$ python3 -q
>>> import numpy as np
>>> from numpy import linalg as LA
>>> np.set_printoptions(precision=2, suppress=True, linewidth=140)
>>> m1 = np.loadtxt("out14.csv", delimiter=",")
>>> m1
array([[ 4.,  4.,  0.],
       [ 4.,  1.,  4.],
       [ 0.,  4., -3.]])
>>> m1 - m1[0]
array([[ 0.,  0.,  0.],
       [ 0., -3.,  4.],
       [-4.,  0., -3.]])
>>> np.unravel_index(np.abs(m1).argmax(), m1.shape)
(np.int64(0), np.int64(0))
>>> m1.sum(axis=0)
array([8., 9., 1.])
>>> LA.matrix_rank(m1)
np.int64(3)
>>> data = np.loadtxt("x.csv", delimiter=",")
>>> data
array([[ 5.88,  6.18,  3.81],
       [-2.29, -5.97, -4.7 ],
       [-0.53, -0.12, -0.76],
       [ 7.95,  7.98,  4.79],
       [10.05, 12.05,  7.96],
       [ 7.58,  9.84,  6.01],
       [11.65, 15.  , 10.05],
       [ 4.21,  4.1 ,  2.37],
       [-0.07, -1.23, -0.69],
       [ 4.58,  5.  ,  3.42]])
>>> idx = data[:, 1] > np.median(data[:, 1])
>>> u = data[idx].mean(axis=0) - data[~idx].mean(axis=0)
>>> (((data - data.mean(axis=0)) @ u > 0) == idx).mean()
np.float64(1.0)
>>> np.argsort(-np.abs(u).round(6), kind="stable")
array([1, 0, 2])
>>> idx.astype(int)
array([1, 0, 0, 1, 1, 1, 1, 0, 0, 0])
>>> Y = np.array([[0, 1], [0, 0]])
>>> W2 = np.array([[0, -2], [-3, -1]])
>>> W0 = np.kron(Y, W2)
>>> W0
array([[ 0,  0,  0, -2],
       [ 0,  0, -3, -1],
       [ 0,  0,  0,  0],
       [ 0,  0,  0,  0]])
>>> Y = np.array([[2, 3], [3, 0]])
>>> W2 = np.kron(Y, W0)
>>> round(float(LA.norm(W2, 2)), 2), round(LA.norm(Y, 2) * LA.norm(W0, 2), 2)
(13.55, np.float64(13.55))
>>> W2
array([[ 0,  0,  0, -4,  0,  0,  0, -6],
       [ 0,  0, -6, -2,  0,  0, -9, -3],
       [ 0,  0,  0,  0,  0,  0,  0,  0],
       [ 0,  0,  0,  0,  0,  0,  0,  0],
       [ 0,  0,  0, -6,  0,  0,  0,  0],
       [ 0,  0, -9, -3,  0,  0,  0,  0],
       [ 0,  0,  0,  0,  0,  0,  0,  0],
       [ 0,  0,  0,  0,  0,  0,  0,  0]])
>>> LA.matrix_rank(W0 - W0[0, 0] * np.eye(4))
np.int64(2)
>>> np.sort(LA.eigvals(W0))
array([0., 0., 0., 0.])
>>> U, sv, Vt = LA.svd(W0)
>>> np.argmax(sv[:-1] / (sv[1:] + 1e-6)) + 1
np.int64(2)
>>> sv
array([3.26, 1.84, 0.  , 0.  ])
>>> Y = U[:, :2] @ np.diag(sv[:2]) @ Vt[:2]
>>> round(LA.norm(W0 - Y, 2), 2), sv[2]
(np.float64(0.0), np.float64(0.0))
>>> LA.matrix_rank(Y)
np.int64(2)
>>> np.round(LA.norm(W0 - Y) / LA.norm(W0), 2)
np.float64(0.0)
>>> LA.matrix_rank(W0, rtol=0.05)
np.int64(2)
>>> rng = np.random.default_rng(52)
>>> idx = rng.integers(0, 3, 5)
>>> mat = (idx[:, None] == idx) * 2 + np.eye(5)
>>> mat
array([[3., 0., 0., 0., 0.],
       [0., 3., 0., 2., 2.],
       [0., 0., 3., 0., 0.],
       [0., 2., 0., 3., 2.],
       [0., 2., 0., 2., 3.]])
>>> O = mat.astype(float).copy()
>>> for j in range(5):
...     O[:, j] -= O[:, :j] @ (O[:, :j].T @ O[:, j])
...     O[:, j] /= LA.norm(O[:, j])
... 
>>> np.round(O.T @ mat, 2) + 0
array([[3.  , 0.  , 0.  , 0.  , 0.  ],
       [0.  , 4.12, 0.  , 3.88, 3.88],
       [0.  , 0.  , 3.  , 0.  , 0.  ],
       [0.  , 0.  , 0.  , 1.39, 0.68],
       [0.  , 0.  , 0.  , 0.  , 1.22]])
>>> O
array([[ 1.  ,  0.  ,  0.  ,  0.  ,  0.  ],
       [ 0.  ,  0.73,  0.  , -0.59, -0.35],
       [ 0.  ,  0.  ,  1.  ,  0.  ,  0.  ],
       [ 0.  ,  0.49,  0.  ,  0.8 , -0.35],
       [ 0.  ,  0.49,  0.  ,  0.08,  0.87]])
>>> X = np.array([[2, 2], [3, 0]])
>>> X[-1] = X[0] + 3 * X[1]
>>> X
array([[ 2,  2],
       [11,  2]])
>>> Y = X[0, 0] * X[1:] - np.outer(X[1:, 0], X[0])
>>> Y
array([[  0, -18]])
>>> LA.matrix_rank(Y), LA.matrix_rank(X)
(np.int64(1), np.int64(2))
>>> X[:, 0] / X[0, 0]
array([1. , 5.5])
>>> G = X.T @ X
>>> np.diag(G)
array([125,   8])
>>> np.allclose(G, G.T)
True
>>> np.trace(G), (X ** 2).sum()
(np.int64(133), np.int64(133))
>>> x0 = np.array([2, 1])
>>> h = np.maximum(X @ x0, 0)
>>> np.flatnonzero(h > 1e-9)
array([0, 1])
>>> X.T @ h
array([276,  60])
>>> np.einsum("ii->", X)
np.int64(4)
>>> np.kron(np.eye(2, dtype=int), X)
array([[ 2,  2,  0,  0],
       [11,  2,  0,  0],
       [ 0,  0,  2,  2],
       [ 0,  0, 11,  2]])
>>> round(float(LA.det(2 * X)), 2), np.round(LA.det(X), 2)
(-72.0, np.float64(-18.0))
>>> LA.eigvals(X)
array([ 6.69, -2.69])
>>> round(LA.eigvals(X).sum().real, 2)
np.float64(4.0)
>>> np.round(LA.det(X[::-1]), 2)
np.float64(18.0)
>>> w, vecs = LA.eigh(m1)
>>> np.round(vecs @ np.diag(w) @ vecs.T, 2) + 0
array([[ 4.,  4.,  0.],
       [ 4.,  1.,  4.],
       [ 0.,  4., -3.]])
>>> w
array([-5.98,  0.64,  7.34])
>>> (w > 1e-8).sum(), (w < -1e-8).sum()
(np.int64(2), np.int64(1))
>>> LA.eigvalsh(m1 + -2 * np.eye(3))
array([-7.98, -1.36,  5.34])
>>> np.abs(vecs[:, -1]).round(6).argmax()
np.int64(0)
>>> np.round(vecs.T @ m1 @ vecs, 2) + 0
array([[-5.98,  0.  ,  0.  ],
       [ 0.  ,  0.64,  0.  ],
       [ 0.  ,  0.  ,  7.34]])
>>> feats = np.load("block19.npy")
>>> feats
array([[-5., -3.],
       [-3., -2.]])
>>> w, vecs = LA.eigh(feats)
>>> np.unique(w.round(6) + 0, return_counts=True)[1]
array([1, 1])
>>> np.round(vecs.T @ feats @ vecs, 2) + 0
array([[-6.85,  0.  ],
       [ 0.  , -0.15]])
>>> np.abs(vecs[:, -1])
array([0.53, 0.85])
>>> LA.eigvalsh(feats @ feats)
array([ 0.02, 46.98])
>>> M = np.load("mat.npy")
>>> M
array([[2, 2, 4, 1, 1, 2],
       [6, 0, 0, 3, 0, 0],
       [4, 2, 4, 2, 1, 2],
       [1, 1, 2, 3, 3, 6],
       [3, 0, 0, 9, 0, 0],
       [2, 1, 2, 6, 3, 6]])
>>> np.round(LA.det(W0), 2)
np.float64(0.0)
>>> np.sort(np.abs(LA.eigvals(W0)))
array([0., 0., 0., 0.])
>>> Y = M[0, 0] * M[1:] - np.outer(M[1:, 0], M[0])
>>> Y
array([[  0, -12, -24,   0,  -6, -12],
       [  0,  -4,  -8,   0,  -2,  -4],
       [  0,   0,   0,   5,   5,  10],
       [  0,  -6, -12,  15,  -3,  -6],
       [  0,  -2,  -4,  10,   4,   8]])
>>> M[:, 0] / M[0, 0]
array([1. , 3. , 2. , 0.5, 1.5, 1. ])
>>> np.flatnonzero(~Y.round(6).any(axis=1))
array([], dtype=int64)
>>> np.unique(M.round(6), axis=0).shape
(6, 6)
>>> np.allclose(M[:-1].T @ LA.lstsq(M[:-1].T, M[-1])[0], M[-1])
True
>>> np.round(np.trace(LA.pinv(M) @ M), 2)
np.float64(4.0)
>>> u, v = M[1], M[4]
>>> u @ v
np.int64(45)
>>> u @ u
np.int64(45)
>>> pr = (u @ v) / (u @ u) * u
>>> pr
array([6., 0., 0., 3., 0., 0.])
>>> round(LA.norm(u + v) ** 2 + LA.norm(u - v) ** 2, 2)
np.float64(270.0)
>>> (v - pr) @ u
np.float64(0.0)
>>> LA.matrix_rank(np.outer(u, v))
np.int64(1)
>>> A = np.load("layer14.npy")
>>> A
array([[0, 1, 0, 0],
       [1, 0, 0, 1],
       [0, 0, 0, 0],
       [0, 1, 0, 0]])
>>> hat = np.triu(np.array([[0, 1, 1, 1], [1, 1, 2, 1], [2, 2, 2, 1], [2, 2, 2, 2]]), 1) + np.eye(4)
>>> Y = hat @ A @ LA.inv(hat)
>>> round(float(LA.det(Y)), 2)
0.0
>>> Y
array([[ 1.,  1., -3.,  2.],
       [ 1.,  0., -1.,  1.],
       [ 0.,  1., -2.,  1.],
       [ 0.,  1., -2.,  1.]])
>>> np.allclose(A[:-1].T @ LA.lstsq(A[:-1].T, A[-1])[0], A[-1])
True
>>> A @ LA.pinv(A) @ A
array([[0., 1., 0., 0.],
       [1., 0., 0., 1.],
       [0., 0., 0., 0.],
       [0., 1., 0., 0.]])
>>> np.round(np.trace(LA.pinv(A) @ A), 2)
np.float64(2.0)
>>> LA.lstsq(A[:-1].T, A[-1])[2]
np.int32(2)
>>> np.round(LA.eigvals(A), 2) + 0
array([-1.41,  0.  ,  1.41,  0.  ])
>>> round(LA.eigvals(A).sum().real, 2)
np.float64(-0.0)
>>> round(LA.det(A[::-1]), 2)
np.float64(0.0)
>>> np.einsum("ii->", A)
np.int64(0)
>>> A @ A
array([[1, 0, 0, 1],
       [0, 2, 0, 0],
       [0, 0, 0, 0],
       [1, 0, 0, 1]])
>>> Lm = np.diag(A.sum(axis=1)) - A
>>> Lm
array([[ 1, -1,  0,  0],
       [-1,  2,  0, -1],
       [ 0,  0,  0,  0],
       [ 0, -1,  0,  1]])
>>> Lm @ np.ones(4)
array([0., 0., 0., 0.])
>>> round(LA.det(Lm[1:, 1:]))
0
>>> np.round(LA.eigvalsh(Lm), 2) + 0
array([0., 0., 1., 3.])
>>> (LA.eigvalsh(Lm) < 1e-8).sum()
np.int64(2)
